% python3 -q
>>> import numpy as np
>>> np.set_printoptions(suppress=True, linewidth=200)
>>> E = np.load("dump.npy")
>>> E.round(2)
array([[ 0.26, -0.74, -0.32, -0.53],
       [-0.74,  0.26, -0.32, -0.53],
       [-0.32, -0.32,  0.86, -0.23],
       [-0.53, -0.53, -0.23,  0.62]])
>>> proj = np.triu(np.array([[9, 8, 0, 6], [7, 4, 3, -9], [4, 1, 9, -1], [1, 9, 7, 7]]), 1) + np.eye(4)
>>> A2 = proj @ E @ np.linalg.inv(proj)
>>> np.round(np.poly(A2), 2) + 0
array([ 1., -2.,  0.,  2., -1.])
>>> np.linalg.matrix_rank(A2)
np.int64(4)
>>> round(np.linalg.det(A2), 2)
np.float64(-1.0)
>>> np.trace(A2), np.trace(E)
(np.float64(2.0), np.float64(2.0))
>>> np.round(E[:, 2] @ E[:, 0], 2)
np.float64(-0.0)
>>> np.round(np.linalg.norm(E), 2)
np.float64(2.0)
>>> np.count_nonzero(E)
np.int64(16)
>>> np.linalg.matrix_rank(E)
np.int64(4)
>>> np.round(E.mean(axis=0), 2) + 0
array([-0.33, -0.33,  0.  , -0.17])
>>> np.round(np.diff(E, axis=0), 2)
array([[-1.  ,  1.  ,  0.  ,  0.  ],
       [ 0.42, -0.58,  1.18,  0.3 ],
       [-0.21, -0.21, -1.09,  0.85]])
>>> round(float(np.abs(E).max()), 2)
0.86
>>> mat = np.load("a.npy")
>>> mat
array([[4, 4, 2],
       [4, 4, 2],
       [2, 2, 1]])
>>> theta = np.radians(19)
>>> Rm = np.eye(4)
>>> Rm[0, 0] = Rm[1, 1] = np.cos(theta)
>>> Rm[0, 1], Rm[1, 0] = -np.sin(theta), np.sin(theta)
>>> Rm.round(2)
array([[ 0.95, -0.33,  0.  ,  0.  ],
       [ 0.33,  0.95,  0.  ,  0.  ],
       [ 0.  ,  0.  ,  1.  ,  0.  ],
       [ 0.  ,  0.  ,  0.  ,  1.  ]])
>>> A2 = E @ Rm.T
>>> np.allclose(np.linalg.norm(E, axis=1), np.linalg.norm(A2, axis=1))
True
>>> np.round(np.abs(A2 - E).max(axis=0), 2)
array([0.23, 0.26, 0.  , 0.  ])
>>> np.allclose(E @ E.T, A2 @ A2.T)
True
>>> A2.round(2) + 0
array([[ 0.49, -0.62, -0.32, -0.53],
       [-0.79,  0.  , -0.32, -0.53],
       [-0.2 , -0.4 ,  0.86, -0.23],
       [-0.33, -0.67, -0.23,  0.62]])
>>> data = np.cumsum(np.array([[-4, -2, -3],
...     [2, 5, -3],
...     [-2, 2, -2],
...     [-5, -1, 4],
...     [0, 1, 4],
...     [5, 1, -2],
...     [4, 0, 4],
...     [-5, -1, 1],
...     [0, 0, -4],
...     [5, -5, 2]]), axis=0)
>>> data
array([[-4, -2, -3],
       [-2,  3, -6],
       [-4,  5, -8],
       [-9,  4, -4],
       [-9,  5,  0],
       [-4,  6, -2],
       [ 0,  6,  2],
       [-5,  5,  3],
       [-5,  5, -1],
       [ 0,  0,  1]])
>>> cov = np.cov(data, rowvar=False)
>>> cov.round(2)
array([[ 9.73, -1.96,  1.6 ],
       [-1.96,  7.12,  0.96],
       [ 1.6 ,  0.96, 12.4 ]])
>>> cov.shape
(3, 3)
>>> np.round(np.corrcoef(data.T), 2)
array([[ 1.  , -0.23,  0.15],
       [-0.23,  1.  ,  0.1 ],
       [ 0.15,  0.1 ,  1.  ]])
>>> Xc = (data - data.mean(axis=0)) / data.std(axis=0)
>>> np.round(Xc.std(axis=0), 2)
array([1., 1., 1.])
>>> np.argwhere(np.abs(Xc) > 2)
array([[0, 1]])
>>> beta = np.linalg.lstsq(np.delete(Xc, 0, axis=1), Xc[:, 0])[0]
>>> beta.round(2)
array([-0.25,  0.17])
>>> rng = np.random.default_rng(157)
>>> A2 = data + rng.integers(-2, 3, (10, 1)) @ rng.integers(-2, 3, (1, 3))
>>> A2
array([[-4, -6, -3],
       [-2,  1, -6],
       [-4,  9, -8],
       [-9,  8, -4],
       [-9,  5,  0],
       [-4,  4, -2],
       [ 0,  2,  2],
       [-5,  1,  3],
       [-5,  3, -1],
       [ 0, -2,  1]])
>>> np.linalg.matrix_rank(A2 - data, tol=1e-8)
np.int64(1)
>>> np.abs(A2 - data).sum(axis=1)
array([4, 2, 4, 4, 0, 2, 4, 4, 2, 2])
>>> A2 - data
array([[ 0, -4,  0],
       [ 0, -2,  0],
       [ 0,  4,  0],
       [ 0,  4,  0],
       [ 0,  0,  0],
       [ 0, -2,  0],
       [ 0, -4,  0],
       [ 0, -4,  0],
       [ 0, -2,  0],
       [ 0, -2,  0]])
>>> proj = A2 @ np.linalg.solve(A2.T @ A2, A2.T)
>>> np.linalg.matrix_rank(np.eye(10) - proj)
np.int64(7)
>>> np.round(np.diag(proj), 2)
array([0.78, 0.3 , 0.59, 0.35, 0.39, 0.08, 0.1 , 0.29, 0.1 , 0.03])
>>> np.round(proj @ A2[:, 1], 2)
array([-6.,  1.,  9.,  8.,  5.,  4.,  2.,  1.,  3., -2.])
>>> round(np.trace(proj), 2)
np.float64(3.0)
>>> np.allclose(proj @ proj, proj)
True
>>> Xc = data - data.mean(axis=0)
>>> evecs = np.linalg.svd(Xc)[2][:1]
>>> A2 = Xc - Xc @ evecs.T @ evecs
>>> np.round((Xc @ evecs.T).std(axis=0), 2)
array([3.44])
>>> np.round(np.cov(Xc @ evecs.T, rowvar=False), 2)
np.float64(13.15)
>>> np.linalg.norm(A2, axis=1).round(6).argmax()
np.int64(0)
>>> np.round(np.diag(evecs.T @ evecs), 2) + 0
array([0.18, 0.  , 0.82])
>>> X = np.load("test13.npy")
>>> X
array([[ 8, -2,  4],
       [-2, 13, -3],
       [-4, -4, -5]])
>>> A2 = X / np.sqrt((X ** 2).mean(axis=1, keepdims=True))
>>> np.linalg.matrix_rank(A2) == np.linalg.matrix_rank(X)
np.True_
>>> U, sig, VT = np.linalg.svd(X, full_matrices=False)
>>> np.allclose(U * sig @ VT, X)
True
>>> U.shape, sig.shape, VT.shape
((3, 3), (3,), (3, 3))
>>> np.round(np.abs(VT[0]), 2)
array([0.32, 0.91, 0.28])
>>> np.round(U.T @ U, 2) + 0
array([[1., 0., 0.],
       [0., 1., 0.],
       [0., 0., 1.]])
>>> w1 = np.array([[0, 7, 0, 1], [3, 5, 5, 6], [0, 6, 5, 8]])
>>> beta = np.array([1, 3, -3, 1])
>>> act = np.maximum(X @ w1 + beta, 0)
>>> np.linalg.matrix_rank(act)
np.int64(2)
>>> (act > 0).astype(int)
array([[0, 1, 1, 1],
       [1, 1, 1, 1],
       [0, 0, 0, 0]])
>>> cent = np.array([[-2, -2], [-2, -3], [1, 1], [3, 3]])
>>> act @ cent
array([[ -52, -125],
       [  54,   18],
       [   0,    0]])
>>> u = np.array([-3, -3, 2])
>>> A2 = X + np.outer(u, np.eye(3)[1])
>>> np.linalg.matrix_rank(A2 - X)
np.int64(1)
>>> np.round(np.linalg.det(A2) / np.linalg.det(X), 2), round(float(1 + np.linalg.solve(X, u)[1]), 2)
(np.float64(0.74), 0.74)
>>> np.linalg.matrix_rank(np.linalg.inv(A2) - np.linalg.inv(X), tol=1e-8)
np.int64(1)
>>> A2 = np.array([[0, 1, 3], [2, 0, 1], [0, 0, 2]])
>>> A2[-1] = A2[0]
>>> feats = A2 + 0.02 * np.eye(3)
>>> feats
array([[0.02, 1.  , 3.  ],
       [2.  , 0.02, 1.  ],
       [0.  , 1.  , 3.02]])
>>> x = np.array([0, 2, 0])
>>> rhs = feats @ x
>>> beta, lr = np.zeros(3), 1 / np.linalg.norm(feats, 2) ** 2
>>> for i in range(6):
...     beta -= lr * feats.T @ (feats @ beta - rhs)
...     if i % 1 == 0: print(i, round(np.linalg.norm(feats @ beta - rhs), 2))
... 
0 0.56
1 0.46
2 0.38
3 0.31
4 0.25
5 0.21
>>> beta.round(2)
array([-0.17,  0.22,  0.58])
>>> idx = rng.permutation(3)
>>> idx
array([1, 2, 0])
>>> A2 = feats[idx][:, idx]
>>> np.trace(A2)
np.float64(3.06)
>>> np.diag(A2)
array([0.02, 3.02, 0.02])
>>> J = np.array([[-0.2, 0.9, -0.4],
...     [-1.5, 0.2, -0.9],
...     [-1.51, 0.19, -0.89],
...     [0.5, 0.7, 0.2]])
>>> proj = J @ np.linalg.solve(J.T @ J, J.T)
>>> np.round(np.diag(proj), 2)
array([1.  , 0.48, 0.53, 1.  ])
>>> np.round(proj @ J[:, 0], 2)
array([-0.2 , -1.5 , -1.51,  0.5 ])
>>> np.round(np.trace(proj), 2)
np.float64(3.0)
>>> np.round(np.linalg.eigvalsh(proj), 2) + 0
array([0., 1., 1., 1.])
>>> np.allclose(proj @ proj, proj)
True
>>> np.linalg.norm(J, axis=1).argmax()
np.int64(2)
>>> np.round(np.linalg.norm(J, axis=0), 2)
array([2.2 , 1.17, 1.34])
>>> x = np.array([0, -6, 2])
>>> rhs = J @ x
>>> np.round(np.linalg.pinv(J) @ J, 2) + 0
array([[1., 0., 0.],
       [0., 1., 0.],
       [0., 0., 1.]])
>>> np.round(np.linalg.lstsq(J, rhs)[0], 2) + 0
array([ 0., -6.,  2.])
>>> np.round(np.linalg.solve(J.T @ J, J.T @ rhs), 2) + 0
array([ 0., -6.,  2.])
>>> rhs.round(2)
array([-6.2 , -3.  , -2.92, -3.8 ])
>>> rhs = rhs + 0.3 * rng.normal(size=4)
>>> rhs.round(2)
array([-5.82, -2.72, -3.35, -3.6 ])
>>> beta, *_ = np.linalg.lstsq(J, rhs)
>>> beta.round(2)
array([ 0.97, -6.01,  0.46])
>>> round(np.linalg.norm(rhs - J @ beta), 2)
np.float64(0.48)
>>> K = np.loadtxt("x.csv", delimiter=",")
>>> K
array([[-2.93, -3.93,  2.04],
       [-3.01, -3.93,  1.91],
       [-2.81, -3.75,  1.92],
       [ 2.09,  9.03, -4.08],
       [ 2.01,  9.14, -4.04],
       [ 2.07,  8.98, -4.15],
       [-1.04,  8.86,  6.  ],
       [-0.85,  8.98,  5.89],
       [-0.91,  9.18,  5.92]])
>>> cov = K.T @ K
>>> np.round(np.linalg.svd(K, compute_uv=False) ** 2, 2)
array([543.35, 190.66,   8.37])
>>> np.round(np.diag(cov), 2)
array([ 40.87, 534.09, 167.43])
>>> np.allclose(cov, cov.T)
True
>>> (K @ K.T).shape
(9, 9)
>>> np.round(np.linalg.eigvalsh(cov)[::-1], 2)
array([543.35, 190.66,   8.37])
>>> round(float(np.trace(cov)), 2), round(float((K ** 2).sum()), 2)
(742.38, 742.38)
>>> cov.round(2)
array([[ 40.87,  64.51, -58.99],
       [ 64.51, 534.09,  26.64],
       [-58.99,  26.64, 167.43]])
>>> np.linalg.matrix_rank(cov)
np.int64(3)
